$ python3 -q
>>> import numpy as np
>>> np.set_printoptions(precision=1, suppress=True, linewidth=100)
>>> K = np.load("run10.npy")
>>> K
array([[ 0.3, -0.7, -3.8,  0.7],
       [ 2.1, -2.2, -4.4,  0.1],
       [ 1.7, -0.8, -3.4,  1.1],
       [ 1.4,  5.4, 10.2,  7.1],
       [ 1.6,  5.6,  8.2,  6.6],
       [ 1.3, -0.4, -3.5,  1.1],
       [ 0.7,  4.6, 10.8,  6.9],
       [-0.1,  0. , -3.1, -0.1],
       [-0.9, -0.6, -3.8,  0.9],
       [ 2.5, -0.3, -4.8, -0.8],
       [ 1.5,  4.5,  8.7,  7.7],
       [-0.4,  0. , -2.2, -1.2],
       [ 1.3,  4.7, 11.1,  6.5],
       [-0.7,  0.7, -3.2,  0.2],
       [ 2.9,  3.7, 10.1,  8.2],
       [ 2. ,  0.7, -2.7,  0. ],
       [-0.5, -0.2, -4.9,  0.8],
       [ 1.2, -0.6, -2.6,  0.9],
       [ 0.1, -0.2, -3. , -1.1]])
>>> W = np.array([[0, 5], [3, 3], [2, 3], [5, 3]])
>>> c = np.array([-1, -1])
>>> H = np.maximum(K @ W + c, 0)
>>> np.linalg.matrix_rank(H)
np.int64(2)
>>> cent = np.array([[1, -2], [-1, -2]])
>>> W @ cent
array([[ -5, -10],
       [  0, -12],
       [ -1, -10],
       [  2, -16]])
>>> X = np.array([[0.8, 0.5, 1.1, 0.0, 0.2, 1.4],
...     [0.6, -1.0, -0.5, -1.9, 0.9, -0.2],
...     [-1.1, -0.6, -0.8, -0.7, -0.6, -0.9],
...     [-1.6, -0.1, -0.1, 0.6, -2.3, 0.8],
...     [0.5, 2.0, 1.0, 0.2, 1.4, 1.6],
...     [0.9, -0.5, 1.4, -2.4, 1.7, 0.2],
...     [-0.9, -1.6, 0.5, 0.2, -0.8, 1.3],
...     [1.6, 0.4, 0.3, 2.5, 1.0, -1.8],
...     [0.1, 0.2, -0.5, 0.4, 1.2, -1.6],
...     [1.9, -1.3, 0.6, 0.7, -1.0, 0.6]])
>>> X[:, 4] *= 20
>>> X
array([[  0.8,   0.5,   1.1,   0. ,   4. ,   1.4],
       [  0.6,  -1. ,  -0.5,  -1.9,  18. ,  -0.2],
       [ -1.1,  -0.6,  -0.8,  -0.7, -12. ,  -0.9],
       [ -1.6,  -0.1,  -0.1,   0.6, -46. ,   0.8],
       [  0.5,   2. ,   1. ,   0.2,  28. ,   1.6],
       [  0.9,  -0.5,   1.4,  -2.4,  34. ,   0.2],
       [ -0.9,  -1.6,   0.5,   0.2, -16. ,   1.3],
       [  1.6,   0.4,   0.3,   2.5,  20. ,  -1.8],
       [  0.1,   0.2,  -0.5,   0.4,  24. ,  -1.6],
       [  1.9,  -1.3,   0.6,   0.7, -20. ,   0.6]])
>>> # column 4 dominates
>>> hat = X @ np.linalg.solve(X.T @ X, X.T)
>>> np.allclose(hat @ hat, hat)
True
>>> np.round(np.linalg.eigvalsh(hat), 1) + 0
array([0., 0., 0., 0., 1., 1., 1., 1., 1., 1.])
>>> np.round(np.trace(hat), 1)
np.float64(6.0)
>>> np.linalg.matrix_rank(np.eye(10) - hat)
np.int64(4)
>>> left, sigma, Vt = np.linalg.svd(X)
>>> sigma
array([78.6,  4.6,  4.1,  3.3,  1.6,  1. ])
>>> np.argmax(sigma[:-1] / (sigma[1:] + 1e-6)) + 1
np.int64(1)
>>> out = left[:, :1] @ np.diag(sigma[:1]) @ Vt[:1]
>>> round(float(np.linalg.norm(X - out) / np.linalg.norm(X)), 1)
0.1
>>> np.linalg.matrix_rank(out)
np.int64(1)
>>> round(np.linalg.norm(X - out, 2), 1), round(float(sigma[1]), 1)
(np.float64(4.6), 4.6)
>>> round(float(np.abs(X - out).max()), 1)
2.8
>>> rng = np.random.default_rng(7261)
>>> idx = rng.permutation(6)
>>> out = X[:, idx] * rng.choice([-1, 1], 6)
>>> out
array([[ -0.5,   1.4,   0.8,   4. ,   0. ,  -1.1],
       [  1. ,  -0.2,   0.6,  18. ,  -1.9,   0.5],
       [  0.6,  -0.9,  -1.1, -12. ,  -0.7,   0.8],
       [  0.1,   0.8,  -1.6, -46. ,   0.6,   0.1],
       [ -2. ,   1.6,   0.5,  28. ,   0.2,  -1. ],
       [  0.5,   0.2,   0.9,  34. ,  -2.4,  -1.4],
       [  1.6,   1.3,  -0.9, -16. ,   0.2,  -0.5],
       [ -0.4,  -1.8,   1.6,  20. ,   2.5,  -0.3],
       [ -0.2,  -1.6,   0.1,  24. ,   0.4,   0.5],
       [  1.3,   0.6,   1.9, -20. ,   0.7,  -0.6]])
>>> left, _, Vt = np.linalg.svd(X.T @ out)
>>> np.round(left @ Vt, 1) + 0
array([[ 0.,  0.,  1.,  0.,  0.,  0.],
       [-1.,  0.,  0.,  0.,  0.,  0.],
       [ 0.,  0.,  0.,  0.,  0., -1.],
       [ 0.,  0.,  0.,  0.,  1.,  0.],
       [ 0.,  0.,  0.,  1.,  0.,  0.],
       [ 0.,  1.,  0.,  0.,  0.,  0.]])
>>> np.round(np.linalg.lstsq(X, out)[0], 1) + 0
array([[ 0.,  0.,  1.,  0.,  0.,  0.],
       [-1.,  0.,  0.,  0.,  0.,  0.],
       [ 0.,  0.,  0.,  0.,  0., -1.],
       [ 0.,  0.,  0.,  0.,  1.,  0.],
       [ 0.,  0.,  0.,  1.,  0.,  0.],
       [ 0.,  1.,  0.,  0.,  0.,  0.]])
>>> idx
array([1, 5, 0, 4, 3, 2])
